In [1]: import numpy as np

In [2]: import numpy.linalg as la

In [3]: np.set_printoptions(precision=3, suppress=True, linewidth=200, floatmode="fixed")

In [4]: def tidy(a):
   ...:     return np.round(a, 3) + 0
   ...: 

In [5]: E = np.load("m.npy")

In [6]: print(E)
[[0 0 0 1 0 1 0 1]
 [0 0 0 0 1 1 0 0]
 [0 0 0 0 0 1 0 0]
 [1 0 0 0 1 0 0 1]
 [0 1 0 1 0 0 0 1]
 [1 1 1 0 0 0 1 0]
 [0 0 0 0 0 1 0 0]
 [1 0 0 1 1 0 0 0]]

In [7]: Uu, sig, Vt = la.svd(E)

In [8]: V = Vt[:(sig > 1e-8).sum()]

In [9]: rng = np.random.default_rng(838607)

In [10]: vec = E[5] + 2 * E[7] + rng.integers(2) * np.eye(8)[2]

In [11]: print(vec)
[3.000 1.000 2.000 2.000 2.000 0.000 1.000 0.000]

In [12]: print(tidy(la.norm(vec - V.T @ V @ vec)))
0.707

In [13]: print(np.allclose(V.T @ V @ vec, vec))
False

In [14]: print(la.matrix_rank(np.vstack([E, vec])))
8

In [15]: print(tidy(V.T @ V))
[[1.000 0.000 0.000 0.000 0.000 0.000 0.000 0.000]
 [0.000 1.000 0.000 0.000 0.000 0.000 0.000 0.000]
 [0.000 0.000 0.500 0.000 0.000 0.000 0.500 0.000]
 [0.000 0.000 0.000 1.000 0.000 0.000 0.000 0.000]
 [0.000 0.000 0.000 0.000 1.000 0.000 0.000 0.000]
 [0.000 0.000 0.000 0.000 0.000 1.000 0.000 0.000]
 [0.000 0.000 0.500 0.000 0.000 0.000 0.500 0.000]
 [0.000 0.000 0.000 0.000 0.000 0.000 0.000 1.000]]

In [16]: W = np.array([[3, 3, 1, 3],
    ...:     [3, 5, 5, 5],
    ...:     [0, 3, 1, 4],
    ...:     [1, 4, 0, 3],
    ...:     [0, 4, 0, 2],
    ...:     [5, 0, 4, 4],
    ...:     [0, 4, 4, 2],
    ...:     [1, 3, 2, 5]])

In [17]: coef = np.array([2, -1, -2, -2])

In [18]: hid = np.maximum(E @ W + coef, 0)

In [19]: print(la.matrix_rank(hid))
4

In [20]: print((hid > 0).astype(int))
[[1 1 1 1]
 [1 1 1 1]
 [1 0 1 1]
 [1 1 1 1]
 [1 1 1 1]
 [1 1 1 1]
 [1 0 1 1]
 [1 1 0 1]]

In [21]: Z = np.array([[-5, -2, 1], [-1, -1, -4], [-4, 2, 1], [-5, 2, 0]])

In [22]: print(W @ Z)
[[-37  -1  -8]
 [-65   9 -12]
 [-27   7 -11]
 [-24   0 -15]
 [-14   0 -16]
 [-61   6   9]
 [-30   8 -12]
 [-41   9  -9]]

In [23]: print(hid @ Z)
[[-117    4  -11]
 [ -66   -5   -3]
 [ -53   -6    9]
 [ -83   -3  -29]
 [-121    7  -32]
 [-150   12  -39]
 [ -53   -6    9]
 [ -70  -10  -34]]

In [24]: rk = la.matrix_rank(E)

In [25]: print(rk)
7

In [26]: null = la.svd(E)[2][rk:].T

In [27]: print(np.allclose(E @ null, 0))
True

In [28]: print(tidy(null @ null.T))
[[ 0.000  0.000  0.000  0.000  0.000  0.000  0.000  0.000]
 [ 0.000  0.000  0.000  0.000  0.000  0.000  0.000  0.000]
 [ 0.000  0.000  0.500  0.000  0.000  0.000 -0.500  0.000]
 [ 0.000  0.000  0.000  0.000  0.000  0.000  0.000  0.000]
 [ 0.000  0.000  0.000  0.000  0.000  0.000  0.000  0.000]
 [ 0.000  0.000  0.000  0.000  0.000  0.000  0.000  0.000]
 [ 0.000  0.000 -0.500  0.000  0.000  0.000  0.500  0.000]
 [ 0.000  0.000  0.000  0.000  0.000  0.000  0.000  0.000]]

In [29]: print(la.matrix_rank(E.T @ E), la.matrix_rank(E @ E.T))
7 7

In [30]: print(tidy(null[:, 0] / null[np.abs(null[:, 0]).round(6).argmax(), 0]))
[ 0.000  0.000  1.000  0.000  0.000  0.000 -1.000  0.000]

In [31]: print([int(la.matrix_rank(E[:i])) for i in range(1, len(E) + 1)])
[1, 2, 3, 4, 5, 6, 6, 7]

In [32]: labels = rng.integers(0, 2, 7)

In [33]: data = np.triu((labels[:, None] == labels) & (rng.random((7, 7)) < 0.8), 1).astype(int)

In [34]: data += data.T

In [35]: print(data)
[[0 0 1 0 0 0 0]
 [0 0 0 0 0 1 1]
 [1 0 0 0 0 0 0]
 [0 0 0 0 0 1 0]
 [0 0 0 0 0 0 0]
 [0 1 0 1 0 0 1]
 [0 1 0 0 0 1 0]]

In [36]: print(data @ data)
[[1 0 0 0 0 0 0]
 [0 2 0 1 0 1 1]
 [0 0 1 0 0 0 0]
 [0 1 0 1 0 0 1]
 [0 0 0 0 0 0 0]
 [0 1 0 0 0 3 1]
 [0 1 0 1 0 1 2]]

In [37]: L = np.diag(data.sum(axis=1)) - data

In [38]: print(round(la.det(L[1:, 1:])))
0

In [39]: print([round(float(la.det(data[:i, :i])), 2) + 0 for i in range(1, 8)])
[0.0, 0.0, 0.0, 0.0, 0.0, 0.0, 0.0]

In [40]: vals, V = la.eigh(data)

In [41]: print(tidy(V @ np.diag(vals) @ V.T))
[[0.000 0.000 1.000 0.000 0.000 0.000 0.000]
 [0.000 0.000 0.000 0.000 0.000 1.000 1.000]
 [1.000 0.000 0.000 0.000 0.000 0.000 0.000]
 [0.000 0.000 0.000 0.000 0.000 1.000 0.000]
 [0.000 0.000 0.000 0.000 0.000 0.000 0.000]
 [0.000 1.000 0.000 1.000 0.000 0.000 1.000]
 [0.000 1.000 0.000 0.000 0.000 1.000 0.000]]

In [42]: print(tidy(np.abs(V[:, -1])))
[0.000 0.523 0.000 0.282 0.000 0.612 0.523]

In [43]: print(tidy(vals.sum()), np.trace(data))
0.0 0

In [44]: print(tidy(la.eigvalsh(data + 2 * np.eye(7))))
[0.519 1.000 1.000 2.000 2.311 3.000 4.170]

In [45]: print(np.abs(V[:, -1]).round(6).argmax())
5

In [46]: print(tidy(vals))
[-1.481 -1.000 -1.000  0.000  0.311  1.000  2.170]

In [47]: Uu, sig, Vt = la.svd(data)

In [48]: print(tidy(sig))
[2.170 1.481 1.000 1.000 1.000 0.311 0.000]

In [49]: B = Uu[:, :6] @ np.diag(sig[:6]) @ Vt[:6]

In [50]: print(tidy(la.norm(data - B, 2)), tidy(sig[6]))
0.0 0.0

In [51]: M = np.loadtxt("mat.csv", delimiter=",")

In [52]: print(M)
[[ 0.000  0.000  2.000  3.000 -1.000 -1.000  3.000]
 [ 0.000  0.000  3.000  0.000  1.000  1.000  2.000]
 [ 2.000  3.000  0.000  0.000  0.000  0.000  0.000]
 [ 3.000  0.000  0.000  0.000  0.000  0.000  0.000]
 [-1.000  1.000  0.000  0.000  0.000  0.000  0.000]
 [-1.000  1.000  0.000  0.000  0.000  0.000  0.000]
 [ 3.000  2.000  0.000  0.000  0.000  0.000  0.000]]

In [53]: Uu, sig, Vt = la.svd(M)

In [54]: print(tidy(sig))
[5.520 5.520 2.921 2.921 0.000 0.000 0.000]

In [55]: B = Uu[:, :4] @ np.diag(sig[:4]) @ Vt[:4]

In [56]: print(la.matrix_rank(B))
4

In [57]: print(tidy(B))
[[ 0.000  0.000  2.000  3.000 -1.000 -1.000  3.000]
 [ 0.000  0.000  3.000  0.000  1.000  1.000  2.000]
 [ 2.000  3.000  0.000  0.000  0.000  0.000  0.000]
 [ 3.000  0.000  0.000  0.000  0.000  0.000  0.000]
 [-1.000  1.000  0.000  0.000  0.000  0.000  0.000]
 [-1.000  1.000  0.000  0.000  0.000  0.000  0.000]
 [ 3.000  2.000  0.000  0.000  0.000  0.000  0.000]]

In [58]: print(la.matrix_rank(M, rtol=0.05))
4

In [59]: print(tidy(np.abs(M - B).max()))
0.0

In [60]: vals, V = la.eigh(E)

In [61]: print(tidy(vals))
[-2.108 -1.769 -1.000 -0.324  0.000  0.706  1.646  2.849]

In [62]: print(tidy(la.eigvalsh(E @ E)))
[0.000 0.105 0.498 1.000 2.709 3.128 4.443 8.116]

In [63]: print(tidy(V.T @ V))
[[1.000 0.000 0.000 0.000 0.000 0.000 0.000 0.000]
 [0.000 1.000 0.000 0.000 0.000 0.000 0.000 0.000]
 [0.000 0.000 1.000 0.000 0.000 0.000 0.000 0.000]
 [0.000 0.000 0.000 1.000 0.000 0.000 0.000 0.000]
 [0.000 0.000 0.000 0.000 1.000 0.000 0.000 0.000]
 [0.000 0.000 0.000 0.000 0.000 1.000 0.000 0.000]
 [0.000 0.000 0.000 0.000 0.000 0.000 1.000 0.000]
 [0.000 0.000 0.000 0.000 0.000 0.000 0.000 1.000]]

In [64]: print((vals > 1e-8).sum(), (vals < -1e-8).sum())
3 4

In [65]: print(tidy(V.T @ E @ V))
[[-2.108  0.000  0.000  0.000  0.000  0.000  0.000  0.000]
 [ 0.000 -1.769  0.000  0.000  0.000  0.000  0.000  0.000]
 [ 0.000  0.000 -1.000  0.000  0.000  0.000  0.000  0.000]
 [ 0.000  0.000  0.000 -0.324  0.000  0.000  0.000  0.000]
 [ 0.000  0.000  0.000  0.000  0.000  0.000  0.000  0.000]
 [ 0.000  0.000  0.000  0.000  0.000  0.706  0.000  0.000]
 [ 0.000  0.000  0.000  0.000  0.000  0.000  1.646  0.000]
 [ 0.000  0.000  0.000  0.000  0.000  0.000  0.000  2.849]]

In [66]: print(la.cond(M) > 100)
True

In [67]: print(tidy(la.norm(M, 2) / la.norm(M)))
0.625

In [68]: print(la.matrix_rank(M, rtol=0.1))
4

In [69]: print([round(float(x), 3) for x in la.svd(M, compute_uv=False)[:3]])
[5.52, 5.52, 2.921]

In [70]: def softmax(z):
    ...:     e = np.exp(z - z.max(axis=-1, keepdims=True))
    ...:     return e / e.sum(axis=-1, keepdims=True)
    ...: 

In [71]: print(tidy(softmax(M[5])))
[0.045 0.336 0.124 0.124 0.124 0.124 0.124]

In [72]: print(tidy(softmax(M[5] + 3)))
[0.045 0.336 0.124 0.124 0.124 0.124 0.124]

In [73]: att = M @ M.T / np.sqrt(7)

In [74]: print(tidy(softmax(att)[5] @ M))
[0.193 1.147 0.573 0.344 0.000 0.000 0.573]

In [75]: print(tidy(np.trace(la.pinv(M) @ M)))
4.0

In [76]: print(la.lstsq(M[:-1].T, M[-1])[2])
4

In [77]: B = np.array([[0.7, -1.3, -0.1],
    ...:     [-0.1, -1.2, 0.2],
    ...:     [-0.7, 0.8, 0.1],
    ...:     [-0.5, 1.2, -0.3],
    ...:     [1.7, 0.5, 0.0],
    ...:     [0.9, -1.3, 0.9],
    ...:     [-1.6, 1.8, 0.3],
    ...:     [-0.4, 0.3, 1.2],
    ...:     [1.2, 0.1, 2.3]])

In [78]: Z = np.array([[0.8, 1.1, -1.0, -1.4, -0.9, 0.8],
    ...:     [0.4, -0.6, -0.3, -0.3, 0.1, -0.2],
    ...:     [-0.1, 1.2, -1.3, 0.8, 0.2, 0.2]])

In [79]: arr = B @ Z

In [80]: print(tidy(arr))
[[ 0.050  1.430 -0.180 -0.670 -0.780  0.800]
 [-0.580  0.850  0.200  0.660  0.010  0.200]
 [-0.250 -1.130  0.330  0.820  0.730 -0.700]
 [ 0.110 -1.630  0.530  0.100  0.510 -0.700]
 [ 1.560  1.570 -1.850 -2.530 -1.480  1.260]
 [ 0.110  2.850 -1.680 -0.150 -0.760  1.160]
 [-0.590 -2.480  0.670  1.940  1.680 -1.580]
 [-0.320  0.820 -1.250  1.430  0.630 -0.140]
 [ 0.770  4.020 -4.220  0.130 -0.610  1.400]]

In [81]: blk = np.stack([arr, 2 * arr, arr[::-1]])

In [82]: print((blk @ arr.T).shape)
(3, 9, 9)

In [83]: print(tidy(la.norm(blk, axis=(1, 2))))
[10.067 20.134 10.067]

In [84]: print(la.matrix_rank(blk))
[3 3 3]

In [85]: print(la.matrix_rank(blk.reshape(3, -1)))
2

In [86]: print(la.matrix_rank(arr, rtol=0.1))
3

In [87]: Uu, sig, Vt = la.svd(arr)

In [88]: print(np.argmax(sig[:-1] / (sig[1:] + 1e-6)) + 1)
3

In [89]: print(tidy(sig))
[8.917 4.114 2.213 0.000 0.000 0.000]

In [90]: B = Uu[:, :3] @ np.diag(sig[:3]) @ Vt[:3]

In [91]: print(tidy(B))
[[ 0.050  1.430 -0.180 -0.670 -0.780  0.800]
 [-0.580  0.850  0.200  0.660  0.010  0.200]
 [-0.250 -1.130  0.330  0.820  0.730 -0.700]
 [ 0.110 -1.630  0.530  0.100  0.510 -0.700]
 [ 1.560  1.570 -1.850 -2.530 -1.480  1.260]
 [ 0.110  2.850 -1.680 -0.150 -0.760  1.160]
 [-0.590 -2.480  0.670  1.940  1.680 -1.580]
 [-0.320  0.820 -1.250  1.430  0.630 -0.140]
 [ 0.770  4.020 -4.220  0.130 -0.610  1.400]]

In [92]: print(la.matrix_rank(B))
3

In [93]: print(tidy(np.abs(arr - B).max()))
0.0

In [94]: vec = np.array([0, 2, -2, -2, 2, -3])

In [95]: a = np.maximum(B @ vec, 0)

In [96]: print(np.flatnonzero(a > 1e-9))
[0 4 5 7 8]

In [97]: print(tidy(np.maximum(B @ (3 * vec), 0)))
[ 1.800  0.000  0.000  0.000 15.480 13.080  0.000  8.880 32.400]

In [98]: print(tidy(B * (a > 1e-9)[:, None]))
[[ 0.050  1.430 -0.180 -0.670 -0.780  0.800]
 [ 0.000  0.000  0.000  0.000  0.000  0.000]
 [ 0.000  0.000  0.000  0.000  0.000  0.000]
 [ 0.000  0.000  0.000  0.000  0.000  0.000]
 [ 1.560  1.570 -1.850 -2.530 -1.480  1.260]
 [ 0.110  2.850 -1.680 -0.150 -0.760  1.160]
 [ 0.000  0.000  0.000  0.000  0.000  0.000]
 [-0.320  0.820 -1.250  1.430  0.630 -0.140]
 [ 0.770  4.020 -4.220  0.130 -0.610  1.400]]

In [99]: print(tidy(np.maximum(B @ vec, 0) - np.maximum(-B @ vec, 0)))
[ 0.600 -0.600 -1.000 -1.400  5.160  4.360 -2.080  2.960 10.800]

In [100]: B = np.array([[-3, 1], [-2, 1], [1, 0], [-1, -1], [-3, 3], [0, 1]])

In [101]: print(tidy(np.einsum("ij,ij->i", arr, arr)))
[ 3.777  1.575  3.144  3.710 18.500 12.903 16.030  4.799 36.911]

In [102]: print(la.matrix_rank(np.vstack([arr, B.T])))
5
